$ python3 -q
>>> import numpy as np
>>> from numpy import linalg as LA
>>> np.set_printoptions(suppress=True, linewidth=160)
>>> rng = np.random.default_rng(207)
>>> ang = rng.uniform(0, 2 * np.pi, 30)
>>> O, _ = LA.qr(np.array([[1.7, -2.6],
...     [-0.2, -0.4],
...     [1.9, 0.3],
...     [1.2, -0.4],
...     [0.1, -0.7],
...     [0.0, -1.0],
...     [1.7, 0.2]]))
>>> feats = 20 * np.c_[np.cos(ang), np.sin(ang)] @ O.T
>>> feats.round(2)
array([[-12.81,  -3.67,   9.19,   1.48,  -4.76,  -7.33,   7.72],
       [  9.82,  -1.33,  11.75,   7.28,   0.45,  -0.24,  10.5 ],
       [  2.11,   3.25, -13.52,  -5.62,   2.83,   4.95, -11.75],
       [ 15.88,   0.53,   6.88,   6.34,   2.79,   3.39,   6.38],
       [  9.76,   3.71, -11.18,  -3.  ,   4.34,   6.89,  -9.53],
       [  8.34,  -1.65,  12.37,   7.25,  -0.03,  -0.95,  11.01],
       [  6.7 ,   3.61, -12.48,  -4.21,   3.8 ,   6.23, -10.74],
       [-12.01,  -3.7 ,   9.79,   1.91,  -4.67,  -7.24,   8.26],
       [ 17.92,   2.37,  -0.3 ,   3.55,   4.52,   6.34,   0.17],
       [-10.2 ,   1.24, -11.58,  -7.28,  -0.57,   0.06, -10.35],
       [  9.37,  -1.43,  11.96,   7.28,   0.3 ,  -0.46,  10.67],
       [ 16.41,   0.77,   6.06,   6.09,   3.06,   3.83,   5.69],
       [ 17.05,   1.13,   4.82,   5.66,   3.43,   4.44,   4.61],
       [ 13.44,  -0.36,   9.49,   7.01,   1.74,   1.73,   8.61],
       [-15.19,  -0.24,  -7.77,  -6.6 ,  -2.47,  -2.87,  -7.14],
       [ -6.99,  -3.62,  12.38,   4.11,  -3.86,  -6.3 ,  10.65],
       [-10.38,   1.2 , -11.48,  -7.27,  -0.63,  -0.04, -10.28],
       [ 16.12,   3.29,  -5.52,   0.84,   4.96,   7.34,  -4.43],
       [-17.61,  -1.55,  -3.23,  -5.06,  -3.84,  -5.13,  -3.24],
       [ 12.81,  -0.55,   9.98,   7.1 ,   1.49,   1.35,   9.02],
       [ -7.49,  -3.65,  12.2 ,   3.92,  -3.95,  -6.41,  10.48],
       [-15.45,  -0.35,  -7.45,  -6.51,  -2.59,  -3.06,  -6.87],
       [  5.59,  -2.18,  13.17,   7.05,  -0.85,  -2.16,  11.64],
       [  8.82,  -1.55,  12.19,   7.27,   0.12,  -0.73,  10.86],
       [ 13.45,  -0.36,   9.48,   7.01,   1.74,   1.73,   8.6 ],
       [  7.11,  -1.9 ,  12.78,   7.18,  -0.41,  -1.51,  11.33],
       [ -3.53,   2.52, -13.52,  -6.78,   1.43,   2.99, -11.89],
       [-17.91,  -1.96,  -1.54,  -4.37,  -4.21,  -5.76,  -1.77],
       [-17.43,  -2.84,   2.72,  -2.36,  -4.81,  -6.93,   1.96],
       [-14.24,   0.1 ,  -8.77,  -6.85,  -2.06,  -2.23,  -8.  ]])
>>> z = feats[:, 2] > np.median(feats[:, 2])
>>> f = feats[z].mean(axis=0) - feats[~z].mean(axis=0)
>>> f.round(2)
array([ 8.94, -2.68, 17.36,  9.61, -0.73, -2.3 , 15.38])
>>> np.argsort(-np.abs(f).round(6), kind="stable")
array([2, 6, 3, 0, 1, 5, 4])
>>> z.astype(int)
array([1, 1, 0, 1, 0, 1, 0, 1, 0, 0, 1, 1, 0, 1, 0, 1, 0, 0, 0, 1, 1, 0, 1, 1, 1, 1, 0, 0, 0, 0])
>>> A = np.load("x.npy")
>>> A
array([[0, 3, 4, 1, 1, 2, 0, 4],
       [5, 4, 3, 0, 1, 0, 5, 4],
       [0, 2, 5, 5, 3, 1, 1, 2],
       [2, 1, 5, 3, 1, 2, 3, 1],
       [1, 3, 1, 5, 2, 5, 4, 4],
       [5, 1, 5, 1, 3, 1, 2, 0],
       [5, 3, 0, 2, 4, 5, 4, 4],
       [0, 5, 2, 3, 5, 4, 1, 5],
       [4, 1, 0, 5, 0, 2, 4, 0],
       [1, 2, 2, 2, 3, 0, 5, 0]])
>>> x0 = np.array([-1, 3, -1, 1, 2, 1, -3, 2])
>>> y = A @ x0
>>> np.round(LA.pinv(A) @ A, 2) + 0
array([[1., 0., 0., 0., 0., 0., 0., 0.],
       [0., 1., 0., 0., 0., 0., 0., 0.],
       [0., 0., 1., 0., 0., 0., 0., 0.],
       [0., 0., 0., 1., 0., 0., 0., 0.],
       [0., 0., 0., 0., 1., 0., 0., 0.],
       [0., 0., 0., 0., 0., 1., 0., 0.],
       [0., 0., 0., 0., 0., 0., 1., 0.],
       [0., 0., 0., 0., 0., 0., 0., 1.]])
>>> np.round(LA.lstsq(A, y)[0], 2)
array([-1.,  3., -1.,  1.,  2.,  1., -3.,  2.])
>>> y = y + 0.3 * rng.normal(size=10)
>>> y.round(2)
array([17.69, -1.02, 14.18, -4.34, 16.96, -4.95, 15.03, 37.2 , -5.83, -3.68])
>>> c, *_ = LA.lstsq(A, y)
>>> c.round(2)
array([-0.98,  3.06, -1.08,  1.07,  2.1 ,  0.89, -3.02,  1.97])
>>> W = np.array([[2, 1, 0, 1],
...     [3, 0, 0, 1],
...     [0, 0, 2, 0],
...     [1, 1, 2, 2],
...     [2, 3, 1, 3],
...     [1, 0, 0, 1],
...     [3, 0, 3, 1],
...     [2, 2, 1, 1]])
>>> c = np.array([1, -5, 1, 3])
>>> hid = np.maximum(A @ W + c, 0)
>>> hid
array([[23,  7, 16, 17],
       [48, 11, 27, 24],
       [26, 13, 29, 28],
       [26,  5, 28, 21],
       [46, 15, 31, 36],
       [28, 10, 22, 23],
       [55, 22, 25, 40],
       [46, 23, 24, 39],
       [31,  4, 23, 24],
       [32,  7, 27, 24]])
>>> C = np.array([[-8, -4, 0], [8, -7, -9], [6, -9, 5], [-7, -3, -6]])
>>> hid @ C
array([[-151, -336,  -85],
       [-302, -584, -108],
       [-126, -540, -140],
       [-147, -454,  -31],
       [-314, -676, -196],
       [-173, -449, -118],
       [-394, -719, -313],
       [-313, -678, -321],
       [-246, -431,  -65],
       [-206, -492,  -72]])
>>> W @ C
array([[-15, -18, -15],
       [-31, -15,  -6],
       [ 12, -18,  10],
       [ -2, -35, -11],
       [ -7, -47, -40],
       [-15,  -7,  -6],
       [-13, -42,   9],
       [ -1, -34, -19]])
>>> z = rng.permutation(8)
>>> M2 = A[:, z] * rng.choice([-1, 1], 8)
>>> M2
array([[-4, -4,  0,  2,  0, -1,  1,  3],
       [-4, -3, -5,  0,  5,  0,  1,  4],
       [-2, -5, -1,  1,  0, -5,  3,  2],
       [-1, -5, -3,  2,  2, -3,  1,  1],
       [-4, -1, -4,  5,  1, -5,  2,  3],
       [ 0, -5, -2,  1,  5, -1,  3,  1],
       [-4,  0, -4,  5,  5, -2,  4,  3],
       [-5, -2, -1,  4,  0, -3,  5,  5],
       [ 0,  0, -4,  2,  4, -5,  0,  1],
       [ 0, -2, -5,  0,  1, -2,  3,  2]])
>>> U, _, Vt = LA.svd(A.T @ M2)
>>> np.round(LA.lstsq(A, M2)[0], 2) + 0
array([[ 0.,  0.,  0.,  0.,  1.,  0.,  0.,  0.],
       [ 0.,  0.,  0.,  0.,  0.,  0.,  0.,  1.],
       [ 0., -1.,  0.,  0.,  0.,  0.,  0.,  0.],
       [ 0.,  0.,  0.,  0.,  0., -1.,  0.,  0.],
       [ 0.,  0.,  0.,  0.,  0.,  0.,  1.,  0.],
       [ 0.,  0.,  0.,  1.,  0.,  0.,  0.,  0.],
       [ 0.,  0., -1.,  0.,  0.,  0.,  0.,  0.],
       [-1.,  0.,  0.,  0.,  0.,  0.,  0.,  0.]])
>>> hat = M2 @ LA.solve(M2.T @ M2, M2.T)
>>> np.round(np.diag(hat), 2)
array([0.57, 0.94, 0.99, 0.61, 0.6 , 0.78, 0.83, 0.83, 0.95, 0.9 ])
>>> m1 = np.abs(np.array([[0, 3, 0, 3, 3],
...     [1, 3, 2, 2, 3],
...     [0, 2, 1, 0, 0],
...     [1, 0, 3, 2, 1],
...     [2, 2, 1, 3, 0]])) + np.eye(5)
>>> m1 = m1 / m1.sum(axis=1, keepdims=True)
>>> m1.round(2)
array([[0.1 , 0.3 , 0.  , 0.3 , 0.3 ],
       [0.08, 0.33, 0.17, 0.17, 0.25],
       [0.  , 0.5 , 0.5 , 0.  , 0.  ],
       [0.12, 0.  , 0.38, 0.38, 0.12],
       [0.22, 0.22, 0.11, 0.33, 0.11]])
>>> hat = np.triu(np.array([[2, 7, 3, 8, 0],
...     [7, 0, 0, 1, 6],
...     [2, 4, 8, 9, 6],
...     [7, 9, 7, 8, 5],
...     [5, 4, 1, 5, 6]]), 1) + np.eye(5)
>>> M2 = hat @ m1 @ LA.inv(hat)
>>> np.round(np.trace(M2), 2), round(float(np.trace(m1)), 2)
(np.float64(1.42), 1.42)
>>> np.round(np.poly(M2), 2) + 0
array([ 1.  , -1.42,  0.44,  0.01, -0.02,  0.  ])
>>> np.round(LA.det(M2), 2)
np.float64(0.0)
>>> x0 = np.array([0, 0, 1, 1, 2])
>>> LA.norm(m1 @ x0) <= LA.norm(m1, 2) * LA.norm(x0) + 1e-9
np.True_
>>> (m1 @ x0).argmax()
np.int64(3)
>>> np.round(m1 @ (2 * x0), 2)
array([1.8 , 1.67, 1.  , 2.  , 1.33])
>>> np.round((m1 * x0).sum(axis=1), 2)
array([0.9 , 0.83, 0.5 , 1.  , 0.67])
>>> mat = np.array([[3, 3, 3, 3, 3, 3],
...     [3, 6, 6, 6, 6, 6],
...     [3, 6, 9, 9, 9, 9],
...     [3, 6, 9, 12, 12, 12],
...     [3, 6, 9, 12, 15, 15],
...     [3, 6, 9, 12, 15, 18]])
>>> # equal to its transpose
>>> ev, evecs = LA.eigh(mat)
>>> x0 = np.array([0, 1, 0, 2, 2, 3])
>>> np.round(evecs * np.maximum(ev, 0) @ evecs.T, 2)
array([[ 3.,  3.,  3.,  3.,  3.,  3.],
       [ 3.,  6.,  6.,  6.,  6.,  6.],
       [ 3.,  6.,  9.,  9.,  9.,  9.],
       [ 3.,  6.,  9., 12., 12., 12.],
       [ 3.,  6.,  9., 12., 15., 15.],
       [ 3.,  6.,  9., 12., 15., 18.]])
>>> np.round(evecs * np.sqrt(ev) @ evecs.T, 2)
array([[1.48, 0.61, 0.41, 0.33, 0.29, 0.27],
       [0.61, 1.89, 0.94, 0.7 , 0.6 , 0.56],
       [0.41, 0.94, 2.18, 1.21, 0.97, 0.89],
       [0.33, 0.7 , 1.21, 2.45, 1.5 , 1.3 ],
       [0.29, 0.6 , 0.97, 1.5 , 2.78, 1.91],
       [0.27, 0.56, 0.89, 1.3 , 1.91, 3.39]])
>>> np.round(LA.eigvalsh(mat[1:, 1:]), 2)
array([ 0.82,  1.11,  1.95,  5.36, 50.75])
>>> np.round(evecs * np.abs(ev) @ evecs.T, 2)
array([[ 3.,  3.,  3.,  3.,  3.,  3.],
       [ 3.,  6.,  6.,  6.,  6.,  6.],
       [ 3.,  6.,  9.,  9.,  9.,  9.],
       [ 3.,  6.,  9., 12., 12., 12.],
       [ 3.,  6.,  9., 12., 15., 15.],
       [ 3.,  6.,  9., 12., 15., 18.]])
>>> (np.sign(evecs[:, -1].round(6)) == np.sign(evecs[0, -1].round(6))).astype(int)
array([1, 1, 1, 1, 1, 1])
>>> arr = np.load("layer9.npy")
>>> arr
array([[5., 1., 0., 0., 0., 0., 0., 0., 0., 0.],
       [0., 5., 1., 0., 0., 0., 0., 0., 0., 0.],
       [0., 0., 5., 1., 0., 0., 0., 0., 0., 0.],
       [0., 0., 0., 5., 1., 0., 0., 0., 0., 0.],
       [0., 0., 0., 0., 5., 1., 0., 0., 0., 0.],
       [0., 0., 0., 0., 0., 5., 1., 0., 0., 0.],
       [0., 0., 0., 0., 0., 0., 5., 1., 0., 0.],
       [0., 0., 0., 0., 0., 0., 0., 5., 1., 0.],
       [0., 0., 0., 0., 0., 0., 0., 0., 5., 1.],
       [0., 0., 0., 0., 0., 0., 0., 0., 0., 5.]])
>>> # triangular
>>> M2 = arr[0, 0] * arr[1:] - np.outer(arr[1:, 0], arr[0])
>>> M2
array([[ 0., 25.,  5.,  0.,  0.,  0.,  0.,  0.,  0.,  0.],
       [ 0.,  0., 25.,  5.,  0.,  0.,  0.,  0.,  0.,  0.],
       [ 0.,  0.,  0., 25.,  5.,  0.,  0.,  0.,  0.,  0.],
       [ 0.,  0.,  0.,  0., 25.,  5.,  0.,  0.,  0.,  0.],
       [ 0.,  0.,  0.,  0.,  0., 25.,  5.,  0.,  0.,  0.],
       [ 0.,  0.,  0.,  0.,  0.,  0., 25.,  5.,  0.,  0.],
       [ 0.,  0.,  0.,  0.,  0.,  0.,  0., 25.,  5.,  0.],
       [ 0.,  0.,  0.,  0.,  0.,  0.,  0.,  0., 25.,  5.],
       [ 0.,  0.,  0.,  0.,  0.,  0.,  0.,  0.,  0., 25.]])
>>> np.flatnonzero(~M2.round(6).any(axis=1))
array([], dtype=int64)
>>> LA.matrix_rank(M2), LA.matrix_rank(arr)
(np.int64(9), np.int64(10))
>>> arr[:, 0] / arr[0, 0]
array([1., 0., 0., 0., 0., 0., 0., 0., 0., 0.])
>>> F = np.loadtxt("data.csv", delimiter=",")
>>> F
array([[ 1.,  2.,  0., 10.,  0.],
       [ 0.,  1.,  0.,  5.,  2.],
       [ 2.,  3.,  0., 15.,  3.],
       [ 0.,  0.,  0.,  0.,  2.],
       [ 3.,  3.,  0., 15.,  2.],
       [ 0.,  3.,  0., 15.,  3.],
       [ 2.,  2.,  3., 10.,  2.],
       [ 1.,  3.,  1., 15.,  0.],
       [ 3.,  0.,  2.,  0.,  3.]])
>>> np.round(F @ LA.pinv(F) @ F, 2) + 0
array([[ 1.,  2.,  0., 10.,  0.],
       [ 0.,  1.,  0.,  5.,  2.],
       [ 2.,  3.,  0., 15.,  3.],
       [ 0.,  0.,  0.,  0.,  2.],
       [ 3.,  3.,  0., 15.,  2.],
       [ 0.,  3.,  0., 15.,  3.],
       [ 2.,  2.,  3., 10.,  2.],
       [ 1.,  3.,  1., 15.,  0.],
       [ 3.,  0.,  2.,  0.,  3.]])
>>> np.unique(F.round(6), axis=0).shape
(9, 5)
>>> np.abs(np.diag(LA.qr(F)[1])) > 1e-9
array([ True,  True,  True, False,  True])
